In [1]: import numpy as np

In [2]: np.set_printoptions(precision=2, suppress=True, linewidth=100, legacy="1.25")

In [3]: def rnd(a):
   ...:     return np.round(a, 2) + 0
   ...: 

In [4]: E = np.load("test15.npy")

In [5]: E
Out[5]: 
array([[ 0,  0,  0],
       [ 1,  0,  0],
       [ 0,  1,  0],
       [ 0,  0,  0],
       [ 1,  0,  0],
       [ 0,  1,  0],
       [ 0,  1,  0],
       [-1, -1,  1],
       [ 1,  0,  0],
       [ 0,  1,  0],
       [ 0,  0,  0],
       [-1, -1,  1],
       [-1, -1,  1],
       [ 0,  0,  0],
       [ 0,  0,  0],
       [ 1,  1,  0],
       [ 1,  0,  0],
       [ 0,  0,  0]])

In [6]: basis = E[[15, 12]].astype(float)

In [7]: for _ in range(7):
   ...:     labels = np.linalg.norm(E[:, None] - basis, axis=-1).argmin(axis=1)
   ...:     basis = np.array([E[labels == j].mean(axis=0) for j in range(2)])
   ...: 

In [8]: print(labels)
[0 0 0 0 0 0 0 1 0 0 0 1 1 0 0 0 0 0]

In [9]: np.bincount(labels)
Out[9]: array([15,  3])

In [10]: rnd(basis)
Out[10]: 
array([[ 0.33,  0.33,  0.  ],
       [-1.  , -1.  ,  1.  ]])

In [11]: rnd(basis[1] - basis[0])
Out[11]: array([-1.33, -1.33,  1.  ])

In [12]: vec = np.array([0, 5, 2])

In [13]: h = np.maximum(basis @ vec, 0)

In [14]: rnd(h)
Out[14]: array([1.67, 0.  ])

In [15]: rnd(basis.T @ h)
Out[15]: array([0.56, 0.56, 0.  ])

In [16]: rnd(np.maximum(basis @ vec, 0) - np.maximum(-basis @ vec, 0))
Out[16]: array([ 1.67, -3.  ])

In [17]: rnd(basis * (h > 1e-9)[:, None])
Out[17]: 
array([[0.33, 0.33, 0.  ],
       [0.  , 0.  , 0.  ]])

In [18]: labels = E[:, 2] > np.median(E[:, 2])

In [19]: u = E[labels].mean(axis=0) - E[~labels].mean(axis=0)

In [20]: print(labels.astype(int))
[0 0 0 0 0 0 0 1 0 0 0 1 1 0 0 0 0 0]

In [21]: print(rnd((((E - E.mean(axis=0)) @ u > 0) == labels).mean()))
0.67

In [22]: arr = np.load("m.npy")

In [23]: arr
Out[23]: 
array([[-1, -1],
       [ 0,  0]])

In [24]: rnd(np.linalg.norm(arr, 2) / np.linalg.norm(arr))
Out[24]: 1.0

In [25]: np.linalg.cond(arr) > 100
Out[25]: True

In [26]: [round(float(x), 2) for x in np.linalg.svd(arr, compute_uv=False)[:3]]
Out[26]: [1.41, 0.0]

In [27]: K = np.array([[0.6, -0.6], [0.2, 1.5], [-0.6, 0.0]])

In [28]: K[:, 1] *= 20

In [29]: K
Out[29]: 
array([[  0.6, -12. ],
       [  0.2,  30. ],
       [ -0.6,   0. ]])

In [30]: gram = K.T @ K

In [31]: np.trace(gram), (K ** 2).sum()
Out[31]: (1044.76, 1044.76)

In [32]: print((K @ K.T).shape)
(3, 3)

In [33]: J = np.load("x.npy")

In [34]: rnd(J)
Out[34]: 
array([[ -6.93, -14.78,   0.8 , -19.04],
       [ -3.74,  -7.64,  -0.43,  -9.88],
       [ -2.32,  -4.65,  -0.91,  -5.88],
       [ -2.31,  -4.62,  -0.92,  -5.85],
       [ -0.14,  -0.39,  -0.38,  -0.29],
       [  2.82,  11.24,   6.32,   7.28],
       [  3.78,  14.96,   7.66,   9.99],
       [  4.45,  17.52,   8.5 ,  11.91],
       [  4.9 ,  19.24,   9.03,  13.21],
       [  6.84,  26.46,  11.11,  18.8 ]])

In [35]: rk = np.linalg.matrix_rank(J)

In [36]: rk
Out[36]: 3

In [37]: ns = np.linalg.svd(J)[2][rk:].T

In [38]: print(rnd(ns @ ns.T))
[[ 0.77  0.13 -0.13 -0.38]
 [ 0.13  0.02 -0.02 -0.06]
 [-0.13 -0.02  0.02  0.06]
 [-0.38 -0.06  0.06  0.19]]

In [39]: rnd(ns[:, 0] / ns[np.abs(ns[:, 0]).round(6).argmax(), 0])
Out[39]: array([ 1.  ,  0.17, -0.17, -0.5 ])

In [40]: rnd(J @ ns)
Out[40]: 
array([[0.],
       [0.],
       [0.],
       [0.],
       [0.],
       [0.],
       [0.],
       [0.],
       [0.],
       [0.]])

In [41]: np.linalg.matrix_rank(J.T @ J), np.linalg.matrix_rank(J @ J.T)
Out[41]: (3, 3)

In [42]: gram = np.cov(J, rowvar=False)

In [43]: rnd(J.std(axis=0))
Out[43]: array([ 4.24, 13.11,  4.61, 11.45])

In [44]: print(rnd(np.polyfit(J[:, 3], J[:, 0], 1)))
[ 0.37 -0.01]

In [45]: Ac = J - J.mean(axis=0)

In [46]: evecs = np.linalg.svd(Ac)[2][:3]

In [47]: other = Ac - Ac @ evecs.T @ evecs

In [48]: np.linalg.norm(other, axis=1).round(6).argmax()
Out[48]: 0

In [49]: Ac = J - J.mean(axis=0)

In [50]: left, sigma, Vh = np.linalg.svd(Ac, full_matrices=False)

In [51]: print(np.abs(Vh[0]).argmax())
1

In [52]: rnd((sigma ** 2).sum() ** 2 / (sigma ** 4).sum())
Out[52]: 1.03

In [53]: rnd(sigma ** 2 / (sigma ** 2).sum())
Out[53]: array([0.99, 0.01, 0.  , 0.  ])

In [54]: rnd(Ac.mean(axis=0))
Out[54]: array([0., 0., 0., 0.])

In [55]: print(np.abs(left[:, 0]).argmax())
0

In [56]: np.searchsorted(np.cumsum(sigma ** 2) / (sigma ** 2).sum(), 0.9) + 1
Out[56]: 1

In [57]: rnd(sigma)
Out[57]: array([58.1 ,  6.67,  1.04,  0.  ])

In [58]: np.linalg.matrix_rank(Ac)
Out[58]: 3

In [59]: other = np.array([[4, 0], [2, 1]])

In [60]: basis = np.array([[0, 2], [2, 2]])

In [61]: W0 = np.kron(other, basis)

In [62]: W0
Out[62]: 
array([[0, 8, 0, 0],
       [8, 8, 0, 0],
       [0, 4, 0, 2],
       [4, 4, 2, 2]])

In [63]: u, v = W0[1], W0[3]

In [64]: u @ u
Out[64]: 128

In [65]: print(u @ v)
64

In [66]: pr = (u @ v) / (u @ u) * u

In [67]: np.outer(u, v)
Out[67]: 
array([[32, 32, 16, 16],
       [32, 32, 16, 16],
       [ 0,  0,  0,  0],
       [ 0,  0,  0,  0]])

In [68]: v - pr
Out[68]: array([0., 0., 2., 2.])

In [69]: (v - pr) @ u
Out[69]: 0.0
